% ipython --no-banner

In [1]: import numpy as np

In [2]: from numpy import linalg as LA

In [3]: np.set_printoptions(precision=1, suppress=True, linewidth=200, sign=" ")

In [4]: M = np.loadtxt("dump.csv", delimiter=",")

In [5]: print(M.round(1) + 0)
[[ 0.5  0.  -0.1 -0.2 -0.1 -0.2  0.1 -0.2  0.  -0.2  0.  -0.1 -0.1  0.1]
 [ 0.   0.   0.   0.   0.   0.1  0.   0.   0.1  0.   0.   0.   0.1  0.1]
 [-0.1  0.   0.   0.1  0.   0.   0.   0.1 -0.1  0.   0.   0.1 -0.1 -0.1]
 [-0.2  0.   0.1  0.1  0.   0.   0.   0.1 -0.1  0.1  0.   0.1 -0.1 -0.1]
 [-0.1  0.   0.   0.   0.   0.1 -0.1  0.   0.   0.1  0.   0.   0.1  0. ]
 [-0.2  0.1  0.   0.   0.1  0.3 -0.1  0.   0.1  0.1  0.  -0.1  0.3  0.1]
 [ 0.1  0.   0.   0.  -0.1 -0.1  0.1  0.  -0.1  0.   0.   0.  -0.1  0. ]
 [-0.2  0.   0.1  0.1  0.   0.   0.   0.1 -0.1  0.1  0.   0.1 -0.1 -0.1]
 [ 0.   0.1 -0.1 -0.1  0.   0.1 -0.1 -0.1  0.1  0.   0.  -0.1  0.2  0.1]
 [-0.2  0.   0.   0.1  0.1  0.1  0.   0.1  0.   0.1  0.   0.   0.  -0.1]
 [ 0.   0.   0.   0.   0.   0.   0.   0.   0.   0.   0.   0.   0.   0. ]
 [-0.1  0.   0.1  0.1  0.  -0.1  0.   0.1 -0.1  0.   0.   0.1 -0.1 -0.1]
 [-0.1  0.1 -0.1 -0.1  0.1  0.3 -0.1 -0.1  0.2  0.   0.  -0.1  0.4  0.2]
 [ 0.1  0.1 -0.1 -0.1  0.   0.1  0.  -0.1  0.1 -0.1  0.  -0.1  0.2  0.2]]

In [6]: U, sigma, vt = LA.svd(M)

In [7]: evecs = vt[:(sigma > 1e-8).sum()]

In [8]: rng = np.random.default_rng(12)

In [9]: x0 = M[0] + 3 * M[13] + rng.integers(2) * np.eye(14)[4]

In [10]: print(x0.round(1) + 0)
[ 0.9  0.2 -0.3 -0.6  0.9  0.1  0.  -0.5  0.4 -0.4  0.1 -0.5  0.6  0.7]

In [11]: print(np.round(np.diag(evecs.T @ evecs), 1) + 0)
[ 0.5  0.   0.   0.1  0.   0.3  0.1  0.1  0.1  0.1  0.   0.1  0.4  0.2]

In [12]: print(LA.matrix_rank(np.vstack([M, x0])))
3

In [13]: J = np.load("case8.npy")

In [14]: print(J)
[[38.5 60.6 61.3 61.3 19.9 20.9 19.6  0.3 20.3]
 [39.2 59.5 60.5 59.2 20.6 21.  19.4 -1.2 20.2]
 [39.2 59.4 58.7 59.4 20.6 18.8 20.5  2.  20.4]
 [40.8 60.2 60.1 59.9 19.9 21.6 19.7  0.6 18.9]
 [40.5 60.5 60.  59.9 19.6 20.6 18.2  0.1 19.7]
 [41.2 59.7 59.8 59.9 20.4 21.6 21.   0.9 20.9]
 [40.2 58.9 61.8 59.8 18.  20.4 22.7  0.2 21.8]
 [40.2 60.3 60.4 60.8 20.4 20.4 21.6  0.1 18.4]
 [39.6 61.  60.5 59.  21.4 21.7 19.9  0.8 18.6]
 [40.6 60.4 59.6 59.1 19.8 20.2 20.3 -0.4 20.9]
 [40.8 59.6 59.  59.8 18.6 20.1 20.9  1.1 20.2]
 [41.8 60.4 61.1 59.5 19.5 20.2 21.  -0.2 19.8]
 [39.9 60.4 59.6 59.7 19.7 21.2 20.1 -0.9 19.7]
 [40.6 59.8 59.7 60.9 20.4 20.2 21.1 -1.3 19.1]
 [40.3 58.2 61.3 59.9 21.1 21.1 20.1 -1.3 19.2]
 [37.8 61.8 59.2 59.8 19.7 20.3 22.1 -0.8 21.3]
 [40.3 61.  60.4 60.5 18.5 21.1 21.6 -0.2 20.7]
 [41.9 60.5 61.6 60.6 21.3 19.4 20.5 -0.3 19.5]
 [41.1 60.2 58.9 60.3 20.  18.2 22.7  0.1 18.7]
 [40.3 59.2 59.7 61.  19.2 20.  19.1  2.5 20.1]
 [39.1 59.6 59.9 60.5 21.2 20.5 20.1 -0.8 19.4]
 [39.2 60.  60.9 59.6 19.2 19.5 19.5  0.5 20. ]
 [41.2 62.8 62.  58.6 21.9 20.5 20.3 -0.3 20.1]
 [38.6 61.4 60.6 60.1 21.2 20.5 21.7 -1.1 19.8]
 [38.7 59.8 59.5 59.6 22.  18.  20.2  1.  20.7]
 [39.2 60.4 59.6 57.2 19.4 20.  19.5  0.5 19.6]
 [39.8 59.5 60.4 59.5 21.5 19.8 20.6 -0.4 20.3]
 [41.5 59.8 59.  61.5 21.5 20.2 21.8  0.  21.7]
 [41.6 59.5 61.1 60.3 20.8 19.6 21.9  0.4 18.6]
 [39.6 59.7 60.7 58.4 20.  18.5 20.2  0.5 21.3]
 [38.6 59.7 59.9 59.5 19.5 18.7 20.7 -0.5 20.5]
 [41.2 59.2 62.4 60.7 18.6 20.5 18.9  1.9 20.5]
 [40.3 59.  59.1 59.6 20.3 20.4 20.3 -0.4 20.3]
 [38.7 58.5 60.8 59.5 22.2 19.  18.6  1.6 19.9]
 [40.2 59.9 60.5 59.6 17.2 21.3 20.2 -1.1 18.1]
 [40.4 60.7 60.2 61.7 20.3 19.7 20.4 -1.8 21.3]
 [38.9 60.2 61.1 59.2 18.7 19.  20.3  0.  19.4]
 [38.3 60.1 61.3 59.5 20.3 19.6 19.7  0.  20.6]
 [40.4 59.2 59.9 61.  19.4 19.5 17.9  0.7 20.4]
 [41.8 60.2 59.6 59.8 21.  21.7 18.7 -0.2 21.5]
 [39.5 60.5 61.7 60.9 20.3 20.3 22.8 -0.3 19.6]]

In [15]: print(np.argsort(-LA.norm(J, axis=0).round(6), kind="stable")[:3])
[ 2  1  3]
